$ ipython --no-banner

In [1]: import numpy as np

In [2]: import numpy.linalg as la

In [3]: np.set_printoptions(precision=2, suppress=True, linewidth=160)

In [4]: def tidy(a):
   ...:     return np.round(a, 2) + 0
   ...: 

In [5]: M = np.load("x.npy")

In [6]: M
Out[6]: 
array([[ 1,  1, -1, -1,  1,  1, -1, -1],
       [ 1, -1, -1,  1,  1, -1, -1,  1],
       [ 1,  1,  1,  1, -1, -1, -1, -1],
       [ 1, -1,  1, -1,  1, -1,  1, -1],
       [ 1, -1, -1,  1, -1,  1,  1, -1]])

In [7]: M2 = M / np.sqrt((M ** 2).mean(axis=1, keepdims=True))

In [8]: M2[2]
Out[8]: array([ 1.,  1.,  1.,  1., -1., -1., -1., -1.])

In [9]: la.matrix_rank(M2) == la.matrix_rank(M)
Out[9]: np.True_

In [10]: A = np.loadtxt("arr.csv", delimiter=",")

In [11]: A
Out[11]: 
array([[ 3.,  5., -5.,  1.,  3., -2.,  1.],
       [-4.,  4.,  1.,  3., -4., -5., -2.],
       [ 0.,  3.,  4., -4., -5., -4.,  5.],
       [ 5., -4., -2.,  0., -2., -4.,  0.],
       [ 1., -4., -3.,  2., -1.,  0., -1.],
       [-3.,  1., -1.,  4., -4., -1.,  0.],
       [-2., -3.,  1.,  1., -4.,  1.,  5.]])

In [12]: Q, V = la.qr(A[:, :2])[0], la.qr(A[:, 2:])[0]

In [13]: sigma = la.svd(Q.T @ V, compute_uv=False)

In [14]: tidy(np.degrees(np.arccos(sigma.clip(0, 1))))
Out[14]: array([ 8.98, 30.47])

In [15]: M2 = la.inv(A)

In [16]: (np.abs(M2) > 1e-9).astype(int)
Out[16]: 
array([[1, 1, 1, 1, 1, 1, 1],
       [1, 1, 1, 1, 1, 1, 1],
       [1, 1, 1, 1, 1, 1, 1],
       [1, 1, 1, 1, 1, 1, 1],
       [1, 1, 1, 1, 1, 1, 1],
       [1, 1, 1, 1, 1, 1, 1],
       [1, 1, 1, 1, 1, 1, 1]])

In [17]: tidy(la.det(A) * la.det(M2))
Out[17]: np.float64(1.0)

In [18]: np.allclose(M2, A.T)
Out[18]: False

In [19]: tidy(la.slogdet(A)[0])
Out[19]: np.float64(-1.0)

In [20]: A - A[0]
Out[20]: 
array([[ 0.,  0.,  0.,  0.,  0.,  0.,  0.],
       [-7., -1.,  6.,  2., -7., -3., -3.],
       [-3., -2.,  9., -5., -8., -2.,  4.],
       [ 2., -9.,  3., -1., -5., -2., -1.],
       [-2., -9.,  2.,  1., -4.,  2., -2.],
       [-6., -4.,  4.,  3., -7.,  1., -1.],
       [-5., -8.,  6.,  0., -7.,  3.,  4.]])

In [21]: np.unravel_index(np.abs(A).argmax(), A.shape)
Out[21]: (np.int64(0), np.int64(1))

In [22]: tidy(A.mean(axis=0))
Out[22]: array([ 0.  ,  0.29, -0.71,  1.  , -2.43, -2.14,  1.14])

In [23]: np.count_nonzero(A)
Out[23]: np.int64(44)

In [24]: A.sum(axis=0)
Out[24]: array([  0.,   2.,  -5.,   7., -17., -15.,   8.])

In [25]: np.abs(A).max()
Out[25]: np.float64(5.0)

In [26]: cov = A.T @ A

In [27]: cov
Out[27]: 
array([[ 64., -22., -31., -21.,  34.,  -5.,   0.],
       [-22.,  92.,   7.,  -2.,   4., -30.,   1.],
       [-31.,   7.,  57., -27., -32.,  -1.,  21.],
       [-21.,  -2., -27.,  47., -11.,  -4., -22.],
       [ 34.,   4., -32., -11.,  87.,  42., -33.],
       [ -5., -30.,  -1.,  -4.,  42.,  63.,  -7.],
       [  0.,   1.,  21., -22., -33.,  -7.,  56.]])

In [28]: (A @ A.T).shape
Out[28]: (7, 7)

In [29]: np.diag(cov)
Out[29]: array([64., 92., 57., 47., 87., 63., 56.])

In [30]: np.trace(cov), (A ** 2).sum()
Out[30]: (np.float64(466.0), np.float64(466.0))

In [31]: la.matrix_rank(cov)
Out[31]: np.int64(7)

In [32]: x = np.array([3, 0, -1, 0, 0, -3, 1])

In [33]: target = cov @ x

In [34]: target
Out[34]: array([ 238.,   18., -126.,  -46.,  -25., -210.,   56.])

In [35]: tidy(la.solve(cov, cov[:, 0]))
Out[35]: array([1., 0., 0., 0., 0., 0., 0.])

In [36]: tidy(la.solve(cov, -2 * target))
Out[36]: array([-6.,  0.,  2.,  0.,  0.,  6., -2.])

In [37]: tidy(la.solve(cov, target + cov[:, 3]))
Out[37]: array([ 3.,  0., -1.,  1.,  0., -3.,  1.])

In [38]: r0 = np.array([2, 0, 0, 0, 1]) + 0.5

In [39]: feats = np.outer(r0, r0) / (r0 @ r0)

In [40]: tidy(feats)
Out[40]: 
array([[0.68, 0.14, 0.14, 0.14, 0.41],
       [0.14, 0.03, 0.03, 0.03, 0.08],
       [0.14, 0.03, 0.03, 0.03, 0.08],
       [0.14, 0.03, 0.03, 0.03, 0.08],
       [0.41, 0.08, 0.08, 0.08, 0.24]])

In [41]: # applying it twice changes nothing

In [42]: r = la.matrix_rank(feats)

In [43]: r
Out[43]: np.int64(1)

In [44]: N = la.svd(feats)[2][r:].T

In [45]: [int(la.matrix_rank(feats[:, :j + 1])) for j in range(5)]
Out[45]: [1, 1, 1, 1, 1]

In [46]: np.allclose(feats @ N, 0)
Out[46]: True

In [47]: tidy(feats @ N)
Out[47]: 
array([[0., 0., 0., 0.],
       [0., 0., 0., 0.],
       [0., 0., 0., 0.],
       [0., 0., 0., 0.],
       [0., 0., 0., 0.]])

In [48]: la.matrix_rank(feats.T @ feats), la.matrix_rank(feats @ feats.T)
Out[48]: (np.int64(1), np.int64(1))

In [49]: M2 = M[0, 0] * M[1:] - np.outer(M[1:, 0], M[0])

In [50]: M2
Out[50]: 
array([[ 0, -2,  0,  2,  0, -2,  0,  2],
       [ 0,  0,  2,  2, -2, -2,  0,  0],
       [ 0, -2,  2,  0,  0, -2,  2,  0],
       [ 0, -2,  0,  2, -2,  0,  2,  0]])

In [51]: np.flatnonzero(~M2.round(6).any(axis=1))
Out[51]: array([], dtype=int64)

In [52]: E = np.vander(np.arange(3) - 2, 4, increasing=True)

In [53]: E
Out[53]: 
array([[ 1, -2,  4, -8],
       [ 1, -1,  1, -1],
       [ 1,  0,  0,  0]])

In [54]: blk = np.stack([E, 2 * E, E[::-1]])

In [55]: blk.shape
Out[55]: (3, 3, 4)

In [56]: (blk @ E.T).shape
Out[56]: (3, 3, 3)

In [57]: mat = np.load("m.npy")

In [58]: mat
Out[58]: 
array([[ 3.,  1.,  2., -1.,  3., -1.],
       [ 1.,  3.,  2., -1.,  3., -1.],
       [ 2.,  2.,  6., -2.,  6., -2.],
       [-1., -1., -2.,  3., -3.,  1.],
       [ 3.,  3.,  6., -3., 11., -3.],
       [-1., -1., -2.,  1., -3.,  3.]])

In [59]: r0, v = A[5], A[6]

In [60]: r0 @ v
Out[60]: np.float64(21.0)

In [61]: r0 @ r0
Out[61]: np.float64(44.0)

In [62]: pr = (r0 @ v) / (r0 @ r0) * r0

In [63]: np.outer(r0, v)
Out[63]: 
array([[  6.,   9.,  -3.,  -3.,  12.,  -3., -15.],
       [ -2.,  -3.,   1.,   1.,  -4.,   1.,   5.],
       [  2.,   3.,  -1.,  -1.,   4.,  -1.,  -5.],
       [ -8., -12.,   4.,   4., -16.,   4.,  20.],
       [  8.,  12.,  -4.,  -4.,  16.,  -4., -20.],
       [  2.,   3.,  -1.,  -1.,   4.,  -1.,  -5.],
       [ -0.,  -0.,   0.,   0.,  -0.,   0.,   0.]])

In [64]: tidy(pr)
Out[64]: array([-1.43,  0.48, -0.48,  1.91, -1.91, -0.48,  0.  ])

In [65]: tidy((v - pr) @ r0)
Out[65]: np.float64(0.0)

In [66]: tidy(la.norm(r0 + v) ** 2 + la.norm(r0 - v) ** 2)
Out[66]: np.float64(202.0)

In [67]: tidy(v - pr)
Out[67]: array([-0.57, -3.48,  1.48, -0.91, -2.09,  1.48,  5.  ])

In [68]: X = np.load("w.npy")

In [69]: X
Out[69]: 
array([[81, 27, 27, 27, 63],
       [27,  9,  9,  9, 21],
       [27,  9,  9,  9, 21],
       [27,  9,  9,  9, 21],
       [63, 21, 21, 21, 49]])

In [70]: # rows 1 and 2 are equal

In [71]: np.allclose(X[:-1].T @ la.lstsq(X[:-1].T, X[-1])[0], X[-1])
Out[71]: True

In [72]: tidy(np.trace(la.pinv(X) @ X))
Out[72]: np.float64(1.0)

In [73]: np.unique(X.round(6), axis=0).shape
Out[73]: (3, 5)

In [74]: tidy(X @ la.pinv(X) @ X)
Out[74]: 
array([[81., 27., 27., 27., 63.],
       [27.,  9.,  9.,  9., 21.],
       [27.,  9.,  9.,  9., 21.],
       [27.,  9.,  9.,  9., 21.],
       [63., 21., 21., 21., 49.]])

In [75]: np.allclose(X, X.T)
Out[75]: True

In [76]: tidy(np.sort(np.abs(la.eigvals(X))))
Out[76]: array([  0.,   0.,   0.,   0., 157.])

In [77]: X @ X
Out[77]: 
array([[12717,  4239,  4239,  4239,  9891],
       [ 4239,  1413,  1413,  1413,  3297],
       [ 4239,  1413,  1413,  1413,  3297],
       [ 4239,  1413,  1413,  1413,  3297],
       [ 9891,  3297,  3297,  3297,  7693]])

In [78]: (X + X.T) / 2
Out[78]: 
array([[81., 27., 27., 27., 63.],
       [27.,  9.,  9.,  9., 21.],
       [27.,  9.,  9.,  9., 21.],
       [27.,  9.,  9.,  9., 21.],
       [63., 21., 21., 21., 49.]])

In [79]: tidy(la.det(X))
Out[79]: np.float64(0.0)

In [80]: def softmax(z):
    ...:     e = np.exp(z - z.max(axis=-1, keepdims=True))
    ...:     return e / e.sum(axis=-1, keepdims=True)
    ...: 

In [81]: tidy(softmax(X).sum(axis=1))
Out[81]: array([1., 1., 1., 1., 1.])

In [82]: tidy(softmax(X[0] + 2))
Out[82]: array([1., 0., 0., 0., 0.])

In [83]: S = X @ X.T / np.sqrt(5)

In [84]: tidy(softmax(S))
Out[84]: 
array([[1., 0., 0., 0., 0.],
       [1., 0., 0., 0., 0.],
       [1., 0., 0., 0., 0.],
       [1., 0., 0., 0., 0.],
       [1., 0., 0., 0., 0.]])

In [85]: softmax(S + np.triu(np.full(S.shape, -np.inf), 1))
Out[85]: 
array([[1., 0., 0., 0., 0.],
       [1., 0., 0., 0., 0.],
       [1., 0., 0., 0., 0.],
       [1., 0., 0., 0., 0.],
       [1., 0., 0., 0., 0.]])

In [86]: softmax(S).round(6).argmax(axis=1)
Out[86]: array([0, 0, 0, 0, 0])

In [87]: arr = np.load("case8.npy")

In [88]: arr
Out[88]: 
array([[ 2., -3.,  0.,  0.,  0.,  0.],
       [-3.,  1., -3.,  0.,  0.,  0.],
       [ 0., -3.,  3., -3.,  0.,  0.],
       [ 0.,  0., -3.,  0., -3.,  0.],
       [ 0.,  0.,  0., -3.,  0., -3.],
       [ 0.,  0.,  0.,  0., -3.,  3.]])

In [89]: M2 = arr / np.sqrt((arr ** 2).mean(axis=1, keepdims=True))

In [90]: tidy(arr - arr.mean(axis=1, keepdims=True))
Out[90]: 
array([[ 2.17, -2.83,  0.17,  0.17,  0.17,  0.17],
       [-2.17,  1.83, -2.17,  0.83,  0.83,  0.83],
       [ 0.5 , -2.5 ,  3.5 , -2.5 ,  0.5 ,  0.5 ],
       [ 1.  ,  1.  , -2.  ,  1.  , -2.  ,  1.  ],
       [ 1.  ,  1.  ,  1.  , -2.  ,  1.  , -2.  ],
       [ 0.  ,  0.  ,  0.  ,  0.  , -3.  ,  3.  ]])

In [91]: la.matrix_rank(M2) == la.matrix_rank(arr)
Out[91]: np.True_

In [92]: la.matrix_rank(arr - arr.mean(axis=1, keepdims=True))
Out[92]: np.int64(5)

In [93]: w, V = la.eigh(arr)

In [94]: x = np.array([-3, -3, 1, 3, -2, -2])

In [95]: tidy(la.eigvalsh(arr[1:, 1:]))
Out[95]: array([-4.4 , -1.38,  1.22,  4.94,  6.62])

In [96]: x @ arr @ x
Out[96]: np.float64(0.0)

In [97]: [round(float(la.det(arr[:i, :i])), 2) + 0 for i in range(1, 7)]
Out[97]: [2.0, -7.0, -39.0, 63.0, 351.0, 486.0]

In [98]: w, V = la.eigh(arr)

In [99]: tidy(np.abs(V[:, -1]))
Out[99]: array([0.29, 0.48, 0.66, 0.39, 0.25, 0.19])

In [100]: tidy(V @ np.diag(w) @ V.T)
Out[100]: 
array([[ 2., -3.,  0.,  0.,  0.,  0.],
       [-3.,  1., -3.,  0.,  0.,  0.],
       [ 0., -3.,  3., -3.,  0.,  0.],
       [ 0.,  0., -3.,  0., -3.,  0.],
       [ 0.,  0.,  0., -3.,  0., -3.],
       [ 0.,  0.,  0.,  0., -3.,  3.]])

In [101]: (w > 1e-8).sum(), (w < -1e-8).sum()
Out[101]: (np.int64(4), np.int64(2))

In [102]: r0 = np.array([-4, 5, -7, 5, -9, 9])

In [103]: M2 = arr + np.outer(r0, np.eye(6)[3])

In [104]: la.matrix_rank(la.inv(M2) - la.inv(arr), tol=1e-8)
Out[104]: np.int64(1)

In [105]: la.matrix_rank(M2 - arr)
Out[105]: np.int64(1)

In [106]: M2 = np.array([[-3, -2, 2, -1, 1, 0, -2, 1],
     ...:     [3, 1, -2, 3, -3, -1, 0, 2],
     ...:     [-1, 2, 3, 0, -1, 3, 0, 1],
     ...:     [0, -2, 1, -3, -2, -1, 3, 3],
     ...:     [-1, 0, 1, 0, -1, 0, -1, 1],
     ...:     [3, -1, -3, 0, 3, 1, -3, 1],
     ...:     [-2, -3, 2, 2, -3, -2, 0, -1],
     ...:     [-2, 3, 2, 3, -1, 1, -2, 2]])

In [107]: J = np.triu(M2, 1)

In [108]: J
Out[108]: 
array([[ 0, -2,  2, -1,  1,  0, -2,  1],
       [ 0,  0, -2,  3, -3, -1,  0,  2],
       [ 0,  0,  0,  0, -1,  3,  0,  1],
       [ 0,  0,  0,  0, -2, -1,  3,  3],
       [ 0,  0,  0,  0,  0,  0, -1,  1],
       [ 0,  0,  0,  0,  0,  0, -3,  1],
       [ 0,  0,  0,  0,  0,  0,  0, -1],
       [ 0,  0,  0,  0,  0,  0,  0,  0]])

In [109]: blk = np.stack([J, 4 * J, J[::-1]])

In [110]: la.matrix_rank(blk)
Out[110]: array([6, 6, 6])

In [111]: blk.shape
Out[111]: (3, 8, 8)

In [112]: (blk @ J.T).shape
Out[112]: (3, 8, 8)

In [113]: blk.sum(axis=0)
Out[113]: 
array([[  0, -10,  10,  -5,   5,   0, -10,   5],
       [  0,   0, -10,  15, -15,  -5,   0,   9],
       [  0,   0,   0,   0,  -5,  15,  -3,   6],
       [  0,   0,   0,   0, -10,  -5,  14,  16],
       [  0,   0,   0,   0,  -2,  -1,  -2,   8],
       [  0,   0,   0,   0,  -1,   3, -15,   6],
       [  0,   0,  -2,   3,  -3,  -1,   0,  -3],
       [  0,  -2,   2,  -1,   1,   0,  -2,   1]])
